$ ipython --no-banner

In [1]: import numpy as np

In [2]: np.set_printoptions(suppress=True, linewidth=120)

In [3]: def rd(a):
   ...:     return np.round(a, 2) + 0
   ...: 

In [4]: W0 = np.load("out19.npy")

In [5]: W0
Out[5]: 
array([[ 22.59,  -1.27,  -0.35, -15.76,   0.42,   6.05,  -1.85,  -0.83],
       [  2.25, -12.55, -11.29,   2.36,  -3.33,  -5.1 ,  16.41,   5.24],
       [  2.06, -10.87,  -9.96,   1.44,  -1.03,  -5.16,  15.82,   5.22],
       [ 21.6 ,  -1.46,   0.58, -16.42,   0.43,   4.7 ,  -0.61,   0.25],
       [  0.99, -10.78, -10.47,   3.88,  -2.51,  -5.04,  17.33,   3.98],
       [  2.31, -11.63, -11.6 ,   2.43,  -1.04,  -4.39,  17.25,   6.36],
       [ 21.29,  -0.31,  -2.27, -15.86,   0.46,   4.69,  -0.73,   1.85],
       [ 22.5 ,  -1.53,   2.24, -16.03,  -0.18,   4.33,  -2.31,   0.75],
       [  1.27, -10.66, -10.41,   4.04,  -2.08,  -2.75,  15.98,   8.91],
       [ 17.61,  -1.14,   3.15, -15.05,   5.49,  10.55,  -2.48,   4.87],
       [ 21.82,  -2.44,   1.33, -16.55,   1.12,   4.42,  -0.52,   0.34],
       [ 15.21,   0.48,   5.08, -15.26,   6.16,   9.47,  -3.66,   3.78],
       [  2.46,  -9.93, -10.9 ,   4.3 ,  -1.63,  -2.44,  17.76,   6.39],
       [ 20.97,  -0.67,   1.43, -15.68,  -0.78,   3.18,   0.29,  -1.55],
       [ 21.58,  -1.52,  -0.64, -15.78,  -2.73,   3.95,  -1.15,  -0.81],
       [  2.54, -10.45, -11.57,   3.44,  -3.04,  -4.38,  16.44,   5.23],
       [  1.16, -11.25, -12.35,   3.2 ,  -0.88,  -6.28,  16.58,   6.65],
       [  0.57, -10.74, -11.5 ,   2.7 ,  -2.96,  -5.12,  17.45,   5.04],
       [ 15.06,   3.03,   3.41, -15.71,   6.77,  11.33,  -2.52,   3.95],
       [ 15.15,   0.61,   4.33, -15.56,   6.4 ,  10.64,   0.04,   3.93],
       [  1.57, -10.29, -12.46,   3.94,  -1.72,  -4.59,  16.41,   6.66],
       [  3.44, -13.08, -11.17,   2.71,  -1.42,  -2.17,  16.6 ,   7.3 ],
       [ 22.41,  -1.73,  -1.11, -16.22,  -1.16,   4.19,  -0.34,   0.16],
       [ 15.79,  -0.67,   3.02, -16.59,   3.89,  11.4 ,  -1.7 ,   5.16],
       [ 17.2 ,   0.88,   4.38, -15.1 ,   5.16,  10.71,  -3.21,   3.53],
       [ 23.24,  -1.88,   0.69, -16.91,  -0.75,   3.83,  -0.84,  -1.88],
       [ 16.61,   0.81,   3.96, -14.98,   5.44,   9.94,  -1.87,   5.22],
       [  0.44, -11.71, -11.2 ,   3.58,  -2.9 ,  -3.4 ,  15.53,   6.65],
       [ 22.62,  -2.81,   0.26, -15.58,   0.04,   5.34,  -0.34,   0.08],
       [ 20.93,  -2.01,  -0.66, -17.74,  -1.89,   3.11,  -0.95,   0.34],
       [ 17.16,   1.69,   3.5 , -16.78,   5.48,  10.41,  -2.32,   5.06]])

In [6]: C2 = W0.T @ W0

In [7]: rd(np.diag(C2))
Out[7]: array([7469.17, 1553.75, 1661.53, 4987.7 ,  330.34, 1342.5 , 3385.08,  642.65])

In [8]: rd(np.linalg.eigvalsh(C2)[::-1])
Out[8]: array([13508.65,  7148.23,   603.76,    32.74,    28.07,    23.07,    17.95,    10.25])

In [9]: rd(np.trace(C2)), rd((W0 ** 2).sum())
Out[9]: (np.float64(21372.72), np.float64(21372.72))

In [10]: rd(np.linalg.svd(W0, compute_uv=False) ** 2)
Out[10]: array([13508.65,  7148.23,   603.76,    32.74,    28.07,    23.07,    17.95,    10.25])

In [11]: dist = np.linalg.norm(W0[:, None] - W0[None], axis=-1)

In [12]: np.flatnonzero(dist[12] < dist.mean() / 2)
Out[12]: array([ 1,  2,  4,  5,  8, 12, 15, 16, 17, 20, 21, 27])

In [13]: (dist + 1e9 * np.eye(31)).round(6).argmin(axis=1)
Out[13]: 
array([28, 15,  5, 10, 17, 20, 22,  3, 27, 26,  3, 24, 20,  3, 22, 20, 20,  4, 30, 26, 16,  5, 14,  9, 26, 22, 30, 20,
        3, 22, 26])

In [14]: rd(dist[:5, :5])
Out[14]: 
array([[ 0.  , 38.7 , 37.13,  2.62, 39.59],
       [38.7 ,  0.  ,  3.33, 37.63,  3.29],
       [37.13,  3.33,  0.  , 35.98,  3.66],
       [ 2.62, 37.63, 35.98,  0.  , 38.54],
       [39.59,  3.29,  3.66, 38.54,  0.  ]])

In [15]: dist.mean(axis=1).argmax()
Out[15]: np.int64(16)

In [16]: np.linalg.matrix_rank(dist ** 2)
Out[16]: np.int64(10)

In [17]: dist.shape
Out[17]: (31, 31)

In [18]: dist[12].round(6).argsort(kind="stable")[:4]
Out[18]: array([12, 20, 15,  5])

In [19]: Ac = W0 - W0.mean(axis=0)

In [20]: vecs = np.linalg.svd(Ac)[2][:3]

In [21]: M2 = Ac - Ac @ vecs.T @ vecs

In [22]: rd(np.diag(vecs.T @ vecs))
Out[22]: array([0.67, 0.26, 0.33, 0.27, 0.26, 0.47, 0.23, 0.5 ])

In [23]: np.linalg.norm(M2, axis=1).round(6).argmax()
Out[23]: np.int64(6)

In [24]: rd((Ac @ vecs.T).std(axis=0))
Out[24]: array([18.57,  4.81,  1.21])

In [25]: lab = W0[:, 1] > np.median(W0[:, 1])

In [26]: r0 = W0[lab].mean(axis=0) - W0[~lab].mean(axis=0)

In [27]: rd(r0)
Out[27]: array([ 11.99,   8.76,  10.38, -13.99,   4.38,   9.84, -13.93,  -2.18])

In [28]: rd((((W0 - W0.mean(axis=0)) @ r0 > 0) == lab).mean())
Out[28]: np.float64(0.87)

In [29]: ((W0 - W0.mean(axis=0)) @ r0 > 0).astype(int)
Out[29]: array([1, 0, 0, 1, 0, 0, 1, 1, 0, 1, 1, 1, 0, 1, 1, 0, 0, 0, 1, 1, 0, 0, 1, 1, 1, 1, 1, 0, 1, 1, 1])
